% ipython --no-banner

In [1]: import numpy as np

In [2]: np.set_printoptions(suppress=True, linewidth=200)

In [3]: W0 = np.load("arr.npy")

In [4]: W0
Out[4]: 
array([[  8. ,   5.7,  36.3],
       [ -5. ,  14.6, -13.9],
       [ -7.3,  -2.1,  15.7],
       [ -5.1,  12.9, -24.5],
       [  1.1,  12.6,   5.6],
       [-14.4,  18.5, -18.1],
       [ -4.3, -19.7,  -7.9],
       [ -4.5, -17.6, -20.4],
       [  5.1,  19.3,  -7.1],
       [ -9.2, -17.1,   3.3],
       [  6.6,  15.6,  -2.3],
       [  0.3,   7. ,  27.3],
       [ 15.8, -18.3,  18.7],
       [ -4.7,  -5.6, -10. ],
       [ -5.9,   5.7,   4.9],
       [ 19. ,   0.3, -16.5],
       [ -5.9,  -9.7,  13.2],
       [-11.1, -25.4, -42.1],
       [ -4.1, -36. , -14.4],
       [  9.7, -27.2,   9. ],
       [  4.2,   1.2,   4.7],
       [  1.2, -24.3,  32.7],
       [  7.3, -11.8,   1.8],
       [-17.7,   0.1, -17.5]])

In [5]: other = W0 / np.sqrt((W0 ** 2).mean(axis=1, keepdims=True))

In [6]: np.round(np.linalg.norm(other, axis=1), 1)
Out[6]: array([1.7, 1.7, 1.7, 1.7, 1.7, 1.7, 1.7, 1.7, 1.7, 1.7, 1.7, 1.7, 1.7, 1.7, 1.7, 1.7, 1.7, 1.7, 1.7, 1.7, 1.7, 1.7, 1.7, 1.7])

In [7]: np.linalg.matrix_rank(W0 - W0.mean(axis=1, keepdims=True))
Out[7]: np.int64(2)

In [8]: np.linalg.matrix_rank(other) == np.linalg.matrix_rank(W0)
Out[8]: np.True_

In [9]: C = W0[[21, 16]].astype(float)

In [10]: for _ in range(6):
    ...:     labels = np.linalg.norm(W0[:, None] - C, axis=-1).argmin(axis=1)
    ...:     C = np.array([W0[labels == j].mean(axis=0) for j in range(2)])
    ...: 

In [11]: labels
Out[11]: array([0, 1, 0, 1, 1, 1, 1, 1, 1, 1, 1, 0, 0, 1, 1, 1, 0, 1, 1, 0, 1, 0, 1, 1])

In [12]: np.bincount(labels)
Out[12]: array([ 7, 17])

In [13]: np.abs(C[1] - C[0]).argmax()
Out[13]: np.int64(2)

In [14]: hat = W0 @ np.linalg.solve(W0.T @ W0, W0.T)

In [15]: np.round(np.diag(hat), 1) + 0
Out[15]: array([0.2, 0.1, 0.1, 0.1, 0. , 0.2, 0.1, 0.1, 0.1, 0.1, 0.1, 0.1, 0.2, 0. , 0. , 0.3, 0.1, 0.3, 0.2, 0.2, 0. , 0.2, 0.1, 0.2])

In [16]: np.trace(hat)
Out[16]: np.float64(3.0)

In [17]: np.round(np.linalg.eigvalsh(hat), 1) + 0
Out[17]: array([0., 0., 0., 0., 0., 0., 0., 0., 0., 0., 0., 0., 0., 0., 0., 0., 0., 0., 0., 0., 0., 1., 1., 1.])

In [18]: rng = np.random.default_rng(67)

In [19]: other = W0 + rng.integers(-2, 3, (24, 2)) @ rng.integers(-2, 3, (2, 3))

In [20]: other.round(1)
Out[20]: 
array([[  8. ,   3.7,  37.3],
       [ -5. ,  18.6, -17.9],
       [ -7.3,  -2.1,  15.7],
       [ -5.1,  12.9, -25.5],
       [  1.1,  10.6,   6.6],
       [-14.4,  16.5, -17.1],
       [ -4.3, -21.7,  -7.9],
       [ -4.5, -11.6, -24.4],
       [  5.1,  23.3, -11.1],
       [ -9.2, -17.1,   5.3],
       [  6.6,  17.6,  -4.3],
       [  0.3,  13. ,  22.3],
       [ 15.8, -24.3,  23.7],
       [ -4.7, -11.6,  -5. ],
       [ -5.9,  -0.3,   9.9],
       [ 19. ,  -1.7, -14.5],
       [ -5.9,  -7.7,  11.2],
       [-11.1, -27.4, -42.1],
       [ -4.1, -36. , -15.4],
       [  9.7, -25.2,   7. ],
       [  4.2,  -0.8,   6.7],
       [  1.2, -24.3,  31.7],
       [  7.3, -13.8,   1.8],
       [-17.7,  -3.9, -14.5]])

In [21]: np.round(np.linalg.svd(other - W0, compute_uv=False), 1)
Out[21]: array([21.2,  3.4,  0. ])

In [22]: np.round(np.abs(other - W0).sum(axis=1), 1)
Out[22]: array([ 3.,  8.,  0.,  1.,  3.,  3.,  2., 10.,  8.,  2.,  4., 11., 11., 11., 11.,  4.,  4.,  2.,  1.,  4.,  4.,  1.,  2.,  7.])

In [23]: K = np.load("out12.npy")

In [24]: K
Out[24]: 
array([[-3., -2.,  2.],
       [ 0.,  1.,  0.],
       [ 0.,  2.,  2.]])

In [25]: r0 = np.array([-2, 2, 0])

In [26]: other = K + np.outer(r0, np.eye(3)[1])

In [27]: other
Out[27]: 
array([[-3., -4.,  2.],
       [ 0.,  3.,  0.],
       [ 0.,  2.,  2.]])

In [28]: ev, V = np.linalg.eig(K)

In [29]: np.round(np.sort(np.linalg.eigvals(K.T)), 1)
Out[29]: array([-3.,  1.,  2.])

In [30]: np.round(np.sort(np.linalg.eigvals(K @ K)), 1)
Out[30]: array([1., 4., 9.])

In [31]: x0 = np.array([-2, -8, 3])

In [32]: target = K @ x0

In [33]: target
Out[33]: array([ 28.,  -8., -10.])

In [34]: np.round(np.linalg.solve(K.T, K[1]), 1)
Out[34]: array([-0.,  1.,  0.])

In [35]: X = np.load("run0.npy")

In [36]: X
Out[36]: 
array([[-15,   0,   0],
       [  2,   1,   1],
       [  2,   0,   1]])

In [37]: labels = rng.permutation(3)

In [38]: labels
Out[38]: array([1, 2, 0])

In [39]: other = K[labels][:, labels]

In [40]: np.round(np.sort(np.abs(np.linalg.eigvals(other))), 1)
Out[40]: array([1., 2., 3.])

In [41]: np.trace(other)
Out[41]: np.float64(0.0)

In [42]: np.diag(other)
Out[42]: array([ 1.,  2., -3.])

In [43]: r0, v = X[2], X[1]

In [44]: r0 @ r0
Out[44]: np.int64(5)

In [45]: r0 @ v
Out[45]: np.int64(5)

In [46]: p = (r0 @ v) / (r0 @ r0) * r0

In [47]: np.linalg.matrix_rank(np.outer(r0, v))
Out[47]: np.int64(1)

In [48]: round(np.linalg.norm(r0 + v) ** 2 + np.linalg.norm(r0 - v) ** 2, 1)
Out[48]: np.float64(22.0)

In [49]: v - p
Out[49]: array([0., 1., 0.])

In [50]: (v - p) @ r0
Out[50]: np.float64(0.0)

In [51]: np.outer(r0, v)
Out[51]: 
array([[4, 2, 2],
       [0, 0, 0],
       [2, 1, 1]])

In [52]: X.shape
Out[52]: (3, 3)

In [53]: np.unravel_index(np.abs(X).argmax(), X.shape)
Out[53]: (np.int64(0), np.int64(0))

In [54]: X - X[0]
Out[54]: 
array([[ 0,  0,  0],
       [17,  1,  1],
       [17,  0,  1]])

In [55]: np.count_nonzero(X)
Out[55]: np.int64(6)

In [56]: X[:, 3]
---------------------------------------------------------------------------
IndexError                                Traceback (most recent call last)
Cell In[56], line 1
----> 1 X[:, 3]

IndexError: index 3 is out of bounds for axis 1 with size 3

In [57]: np.diff(X, axis=0)
Out[57]: 
array([[17,  1,  1],
       [ 0, -1,  0]])

In [58]: hat = np.triu(np.array([[0, 1, -2], [2, 1, -1], [-1, -2, 0]]), 1) + np.eye(3)

In [59]: other = hat @ X @ np.linalg.inv(hat)

In [60]: np.trace(other), np.trace(X)
Out[60]: (np.float64(-13.0), np.int64(-13))

In [61]: np.round(np.poly(other), 1)
Out[61]: array([  1.,  13., -29.,  15.])

In [62]: other = np.array([[-2, -5], [-2, -5], [1, 1], [-3, 0]])

In [63]: C = np.array([[1, -3, 0, 3, -2], [3, -1, 0, 1, -3]])

In [64]: M = other @ C

In [65]: M
Out[65]: 
array([[-17,  11,   0, -11,  19],
       [-17,  11,   0, -11,  19],
       [  4,  -4,   0,   4,  -5],
       [ -3,   9,   0,  -9,   6]])

In [66]: other = M / np.sqrt((M ** 2).mean(axis=1, keepdims=True))

In [67]: np.round(np.linalg.norm(other, axis=1), 1)
Out[67]: array([2.2, 2.2, 2.2, 2.2])

In [68]: other[0].round(1)
Out[68]: array([-1.3,  0.8,  0. , -0.8,  1.4])

In [69]: np.linalg.matrix_rank(M - M.mean(axis=1, keepdims=True))
Out[69]: np.int64(2)

In [70]: rk = np.linalg.matrix_rank(M)

In [71]: rk
Out[71]: np.int64(2)

In [72]: N = np.linalg.svd(M)[2][rk:].T

In [73]: [int(np.linalg.matrix_rank(M[:i])) for i in range(1, len(M) + 1)]
Out[73]: [1, 1, 2, 2]

In [74]: np.round(M @ N, 1) + 0
Out[74]: 
array([[0., 0., 0.],
       [0., 0., 0.],
       [0., 0., 0.],
       [0., 0., 0.]])

In [75]: np.allclose(M @ N, 0)
Out[75]: True

In [76]: np.unique(M.round(6), axis=0).shape
Out[76]: (3, 5)

In [77]: np.linalg.lstsq(M[:-1].T, M[-1])[2]
Out[77]: np.int32(2)

In [78]: np.abs(np.diag(np.linalg.qr(M)[1])) > 1e-9
Out[78]: array([ True,  True, False, False])

In [79]: np.allclose(M[:-1].T @ np.linalg.lstsq(M[:-1].T, M[-1])[0], M[-1])
Out[79]: True

In [80]: np.round(M @ np.linalg.pinv(M) @ M, 1)
Out[80]: 
array([[-17.,  11.,   0., -11.,  19.],
       [-17.,  11.,   0., -11.,  19.],
       [  4.,  -4.,   0.,   4.,  -5.],
       [ -3.,   9.,   0.,  -9.,   6.]])

In [81]: np.unravel_index(np.abs(M).argmax(), M.shape)
Out[81]: (np.int64(0), np.int64(4))

In [82]: np.linalg.matrix_rank(M)
Out[82]: np.int64(2)

In [83]: np.round(np.linalg.svd(M, compute_uv=False), 1) + 0
Out[83]: array([44.8,  7.5,  0. ,  0. ])

In [84]: np.abs(M).max()
Out[84]: np.int64(19)

In [85]: M.sum(axis=0)
Out[85]: array([-33,  27,   0, -27,  39])

In [86]: M[:, 5]
---------------------------------------------------------------------------
IndexError                                Traceback (most recent call last)
Cell In[86], line 1
----> 1 M[:, 5]

IndexError: index 5 is out of bounds for axis 1 with size 5

In [87]: np.linalg.rank(M)
---------------------------------------------------------------------------
AttributeError                            Traceback (most recent call last)
Cell In[87], line 1
----> 1 np.linalg.rank(M)

AttributeError: module 'numpy.linalg' has no attribute 'rank'

In [88]: np.count_nonzero(M)
Out[88]: np.int64(16)

In [89]: np.round(np.linalg.norm(M), 1)
Out[89]: np.float64(45.4)

In [90]: A = np.load("a.npy")

In [91]: A
Out[91]: 
array([[1., 4., 0.],
       [4., 3., 4.],
       [0., 4., 0.]])

In [92]: q = K.astype(float).copy()

In [93]: for j in range(3):
    ...:     q[:, j] -= q[:, :j] @ (q[:, :j].T @ q[:, j])
    ...:     q[:, j] /= np.linalg.norm(q[:, j])
    ...: 

In [94]: q.round(1)
Out[94]: 
array([[-1. ,  0. ,  0. ],
       [ 0. ,  0.4, -0.9],
       [ 0. ,  0.9,  0.4]])

In [95]: np.round(q.T @ q, 1) + 0
Out[95]: 
array([[1., 0., 0.],
       [0., 1., 0.],
       [0., 0., 1.]])

In [96]: ev, V = np.linalg.eig(A)

In [97]: np.round(np.sort(np.linalg.eigvals(np.linalg.inv(A))), 1)
Out[97]: array([-0.2,  0.1,  1.9])

In [98]: np.round(np.sort(np.linalg.eigvals(A.T)), 1)
Out[98]: array([-4.1,  0.5,  7.6])

In [99]: E = np.load("mat.npy")

In [100]: E
Out[100]: 
array([[2, 2, 1, 0, 0],
       [0, 2, 2, 1, 0],
       [0, 0, 2, 2, 1],
       [1, 0, 0, 2, 2],
       [2, 1, 0, 0, 2]])

In [101]: other = K / np.sqrt((K ** 2).mean(axis=1, keepdims=True))

In [102]: np.round(np.linalg.norm(other, axis=1), 1)
Out[102]: array([1.7, 1.7, 1.7])

In [103]: other[0].round(1)
Out[103]: array([-1.3, -0.8,  0.8])

In [104]: np.round(np.sort(np.abs(np.fft.fft(E[0]))), 1), np.round(np.sort(np.linalg.svd(E, compute_uv=False)), 1)
Out[104]: (array([0.7, 0.7, 3.1, 3.1, 5. ]), array([0.7, 0.7, 3.1, 3.1, 5. ]))

In [105]: E @ (-1.0) ** np.arange(5)
Out[105]: array([ 1., -1.,  1.,  1.,  3.])

In [106]: data = np.load("layer1.npy")

In [107]: data
Out[107]: 
array([[  60.3, -179. ,  120.2,  139.3],
       [  57.9, -178.9,  119.4,  139.6],
       [  60.7, -179. ,  120.5,  141. ],
       [  60.1, -180.8,  120.7,  141.2],
       [  61. , -179.4,  120.6,  138.6],
       [  59.1, -180.3,  120.2,  139.7],
       [  60.4, -179. ,  120.6,  140.3],
       [  60. , -179.8,  121. ,  140.7],
       [  60.3, -179.7,  121. ,  139.4],
       [  60.3, -180.4,  121.8,  140.7],
       [  59.9, -178.8,  118.5,  141.3],
       [  58.9, -180. ,  120. ,  140.3],
       [  60. , -180.2,  120.1,  140.7],
       [  60.3, -181.6,  119.5,  138.6],
       [  60.4, -180.3,  119.9,  140.1],
       [  59.8, -182. ,  118.8,  140. ],
       [  60.5, -179.9,  120.8,  140.8],
       [  60.3, -180.3,  122.2,  140.6],
       [  58.2, -179.6,  121. ,  136.8],
       [  60.3, -181.4,  119. ,  140.2],
       [  62.1, -180. ,  120.9,  139.8],
       [  59. , -178.8,  120.1,  138.6],
       [  58.5, -180.3,  120.6,  139. ],
       [  60.3, -180.9,  120.5,  140. ],
       [  59.6, -179.6,  119.6,  138.8]])

In [108]: labels = data[:, 1] > np.median(data[:, 1])

In [109]: r0 = data[labels].mean(axis=0) - data[~labels].mean(axis=0)

In [110]: round((((data - data.mean(axis=0)) @ r0 > 0) == labels).mean(), 1)
Out[110]: np.float64(0.8)

In [111]: r0.round(1) + 0
Out[111]: array([-0.2,  1.4,  0. , -0.5])

In [112]: np.argsort(-np.abs(r0).round(6), kind="stable")
Out[112]: array([1, 3, 0, 2])

In [113]: ((data - data.mean(axis=0)) @ r0 > 0).astype(int)
Out[113]: array([1, 1, 1, 0, 1, 0, 1, 0, 1, 0, 1, 1, 0, 0, 0, 0, 0, 0, 1, 0, 0, 1, 1, 0, 1])

In [114]: x0 = np.array([0, 0, -2, 1])

In [115]: target = data @ x0

In [116]: np.round(np.linalg.solve(data.T @ data, data.T @ target), 1) + 0
Out[116]: array([ 0.,  0., -2.,  1.])

In [117]: try:
     ...:     np.linalg.solve(data, target)
     ...: except np.linalg.LinAlgError as e:
     ...:     print("failed:", e)
     ...: 
failed: Last 2 dimensions of the array must be square

In [118]: np.round(np.linalg.lstsq(data, target)[0], 1) + 0
Out[118]: array([ 0.,  0., -2.,  1.])

In [119]: np.round(np.linalg.pinv(data) @ data, 1) + 0
Out[119]: 
array([[1., 0., 0., 0.],
       [0., 1., 0., 0.],
       [0., 0., 1., 0.],
       [0., 0., 0., 1.]])

In [120]: target = target + 0.1 * rng.normal(size=25)

In [121]: target.round(1)
Out[121]: 
array([-101.2,  -99.3, -100. , -100.4, -102.6, -100.7, -100.9, -101.3, -102.8, -103. ,  -95.8,  -99.6,  -99.5, -100.5,  -99.7,  -97.7, -100.8, -103.8, -105.4,  -98. , -102.1, -101.6, -102.1, -101.1,
       -100.4])

In [122]: c, *_ = np.linalg.lstsq(data, target)

In [123]: np.round(data.T @ (target - data @ c), 1) + 0
Out[123]: array([0., 0., 0., 0.])

In [124]: other = np.c_[data[:, :3] @ np.array([[6, 5, 5], [8, 0, 6], [7, 7, 4]]), np.array([2, 1, 1, 1, 0, 2, 2, 2, 1, 0, 0, 1, 0, 1, 0, 0, 1, 2, 0, 0, 1, 1, 2, 0, 0])]

In [125]: other.round(1)
Out[125]: 
array([[-228.8, 1142.9, -291.7,    2. ],
       [-248. , 1125.3, -306.3,    1. ],
       [-224.3, 1147. , -288.5,    1. ],
       [-240.9, 1145.4, -301.5,    1. ],
       [-225. , 1149.2, -289. ,    0. ],
       [-246.4, 1136.9, -305.5,    2. ],
       [-225.4, 1146.2, -289.6,    2. ],
       [-231.4, 1147. , -294.8,    2. ],
       [-228.8, 1148.5, -292.7,    1. ],
       [-228.8, 1154.1, -293.7,    0. ],
       [-241.5, 1129. , -299.3,    0. ],
       [-246.6, 1134.5, -305.5,    1. ],
       [-240.9, 1140.7, -300.8,    0. ],
       [-254.5, 1138. , -310.1,    1. ],
       [-240.7, 1141.3, -300.2,    0. ],
       [-265.6, 1130.6, -317.8,    0. ],
       [-230.6, 1148.1, -293.7,    1. ],
       [-225.2, 1156.9, -291.5,    2. ],
       [-240.6, 1138. , -302.6,    0. ],
       [-256.4, 1134.5, -310.9,    0. ],
       [-221.1, 1156.8, -285.9,    1. ],
       [-235.7, 1135.7, -297.4,    1. ],
       [-247.2, 1136.7, -306.9,    2. ],
       [-241.9, 1145. , -301.9,    0. ],
       [-242. , 1135.2, -301.2,    0. ]])

In [126]: np.linalg.matrix_rank(np.c_[data, other])
Out[126]: np.int64(5)

In [127]: np.round(np.linalg.norm(np.linalg.qr(data)[0].T @ other, axis=0) ** 2 / ((other ** 2).sum(axis=0) + 1e-12), 1)
Out[127]: array([1. , 1. , 1. , 0.6])

In [128]: np.linalg.matrix_rank(other)
Out[128]: np.int64(4)
